$ python3 -q
>>> import numpy as np
>>> np.set_printoptions(precision=1, suppress=True, linewidth=100, legacy="1.25")
>>> J = np.loadtxt("block14.csv", delimiter=",")
>>> J
array([[3., 3., 2.],
       [3., 3., 2.],
       [1., 1., 0.]])
>>> # column 1 repeats column 0
>>> U, sig, VT = np.linalg.svd(J)
>>> np.argmax(sig[:-1] / (sig[1:] + 1e-6)) + 1
2
>>> M2 = U[:, :2] @ np.diag(sig[:2]) @ VT[:2]
>>> print(np.linalg.matrix_rank(M2))
2
>>> M2.round(1) + 0
array([[3., 3., 2.],
       [3., 3., 2.],
       [1., 1., 0.]])
>>> round(np.abs(J - M2).max(), 1)
0.0
>>> np.linalg.matrix_rank(J, rtol=0.05)
2
>>> vec = np.array([2, 5, 5])
>>> h1 = np.maximum(J @ vec, 0)
>>> np.tanh(J @ vec)
array([1., 1., 1.])
>>> J.T @ h1
array([193., 193., 124.])
>>> print(np.flatnonzero(h1 > 1e-9))
[0 1 2]
>>> cov = J.T @ J
>>> cov
array([[19., 19., 12.],
       [19., 19., 12.],
       [12., 12.,  8.]])
>>> (J @ J.T).shape
(3, 3)
>>> np.round(np.linalg.svd(J, compute_uv=False) ** 2, 1) + 0
array([45.6,  0.4,  0. ])
>>> round(np.linalg.norm(J, 2) / np.linalg.norm(J), 1)
1.0
>>> [round(float(x), 1) for x in np.linalg.svd(J, compute_uv=False)[:3]]
[6.8, 0.6, 0.0]
>>> X = np.loadtxt("x.csv", delimiter=",")
>>> X
array([[ 0.,  0.,  9.,  8.,  0., -7.,  0.],
       [-9.,  8.,  5.,  4.,  0.,  5.,  0.],
       [ 0.,  5.,  0.,  0., -2.,  3.,  0.],
       [ 0.,  0.,  0.,  3.,  0.,  0.,  0.],
       [ 0.,  0.,  0.,  0.,  0.,  0.,  0.],
       [ 1.,  0.,  0.,  0.,  0.,  7.,  0.],
       [ 0.,  5.,  0.,  0., -8.,  8., -3.]])
>>> # rows and columns are dependent
>>> np.unique(X.round(6), axis=0).shape
(7, 7)
>>> np.linalg.lstsq(X[:-1].T, X[-1])[2]
5
>>> rng = np.random.default_rng(9060)
>>> lab = rng.permutation(7)
>>> lab
array([6, 4, 5, 1, 2, 3, 0])
>>> M2 = X[lab][:, lab]
>>> M2
array([[-3., -8.,  8.,  5.,  0.,  0.,  0.],
       [ 0.,  0.,  0.,  0.,  0.,  0.,  0.],
       [ 0.,  0.,  7.,  0.,  0.,  0.,  1.],
       [ 0.,  0.,  5.,  8.,  5.,  4., -9.],
       [ 0., -2.,  3.,  5.,  0.,  0.,  0.],
       [ 0.,  0.,  0.,  0.,  0.,  3.,  0.],
       [ 0.,  0., -7.,  0.,  9.,  8.,  0.]])
>>> rank = np.linalg.matrix_rank(X)
>>> rank
6
>>> null = np.linalg.svd(X)[2][rank:].T
>>> print([int(np.linalg.matrix_rank(X[:, :j + 1])) for j in range(7)])
[1, 2, 3, 4, 5, 6, 6]
>>> null.shape
(7, 1)
>>> W0, _ = np.linalg.qr(np.array([[-0.7, -1.9, -0.8, -1.8, 1.0, -0.5, -1.0, 0.5, -0.3],
...     [-1.0, -0.3, 0.9, 0.5, -0.5, 0.1, -1.0, 1.4, -1.1],
...     [-1.4, 1.3, -0.5, -0.3, 1.6, 0.5, -2.4, 0.2, -1.1],
...     [0.4, -0.5, -1.3, -0.1, -1.1, 0.2, 0.0, -1.1, 0.1],
...     [-0.4, -0.2, 0.0, -0.9, -1.2, 0.0, -2.4, 0.2, 0.9],
...     [-0.7, 0.9, 0.3, -0.6, -1.2, 0.6, -1.6, -0.3, -0.6],
...     [-1.1, 1.3, 0.1, 0.3, 0.0, -0.3, -0.6, -0.8, -0.7],
...     [0.4, -0.4, -0.7, -0.2, -0.7, 0.6, -0.3, -0.8, 1.4],
...     [-0.8, 0.2, 1.2, -2.0, 0.1, 0.3, -0.9, -0.5, 1.5]]))
>>> W0.round(1) + 0
array([[-0.3, -0.8, -0.3, -0.1,  0.2,  0.2, -0.1,  0.2, -0.2],
       [-0.4, -0.3,  0.4,  0.6, -0.3, -0.3, -0.1, -0.1,  0.2],
       [-0.6,  0.3, -0.5,  0. ,  0.4, -0.4,  0.3,  0. ,  0.2],
       [ 0.2, -0.1, -0.5, -0.1, -0.4,  0. , -0.3,  0. ,  0.6],
       [-0.2, -0.1,  0. , -0.2, -0.5,  0.3,  0.8, -0.2,  0.1],
       [-0.3,  0.2,  0. , -0.3, -0.5, -0.2, -0.1,  0.6, -0.4],
       [-0.4,  0.3, -0.2,  0.2, -0.1,  0.6, -0.4, -0.4, -0.2],
       [ 0.2, -0.1, -0.3, -0.1, -0.2, -0.5, -0.1, -0.6, -0.5],
       [-0.3, -0.1,  0.5, -0.7,  0.1, -0.1, -0.3, -0.3,  0.3]])
>>> # orthonormal columns
>>> blk = np.stack([W0, -2 * W0, W0[::-1]])
>>> np.linalg.matrix_rank(blk)
array([9, 9, 9])
>>> print(np.linalg.det(blk))
[   1. -512.    1.]
>>> blk.shape
(3, 9, 9)
>>> print(np.round(blk.sum(axis=0), 1) + 0)
[[ 0.   0.8  0.7 -0.5 -0.1 -0.3 -0.2 -0.4  0.5]
 [ 0.6  0.2 -0.6 -0.8  0.1 -0.2  0.  -0.5 -0.7]
 [ 0.1  0.   0.3  0.2 -0.5  1.  -0.6 -0.4 -0.4]
 [-0.4  0.3  0.5 -0.2 -0.1 -0.2  0.2  0.6 -1. ]
 [ 0.   0.   0.   0.   0.   0.   0.   0.   0. ]
 [ 0.4 -0.3 -0.5  0.2  0.1  0.2 -0.2 -0.6  1. ]
 [-0.1  0.  -0.3 -0.2  0.5 -1.   0.6  0.4  0.4]
 [-0.6 -0.2  0.6  0.8 -0.1  0.2  0.   0.5  0.7]
 [ 0.  -0.8 -0.7  0.5  0.1  0.3  0.2  0.4 -0.5]]
>>> (blk @ W0.T).shape
(3, 9, 9)
>>> mat = np.load("sample10.npy")
>>> mat
array([[ 0, -6,  6],
       [ 0, -4,  4],
       [ 0, -4,  4],
       [ 0, -4,  4],
       [ 0,  0,  0]])
>>> # rank 1
>>> print(np.count_nonzero(mat))
8
>>> print(mat.mean(axis=0))
[ 0.  -3.6  3.6]
>>> mat[:, 3]
Traceback (most recent call last):
  File "<python-input-52>", line 1, in <module>
    mat[:, 3]
    ~~~^^^^^^
IndexError: index 3 is out of bounds for axis 1 with size 3
>>> mat.shape
(5, 3)
>>> print(mat.sum(axis=1))
[0 0 0 0 0]
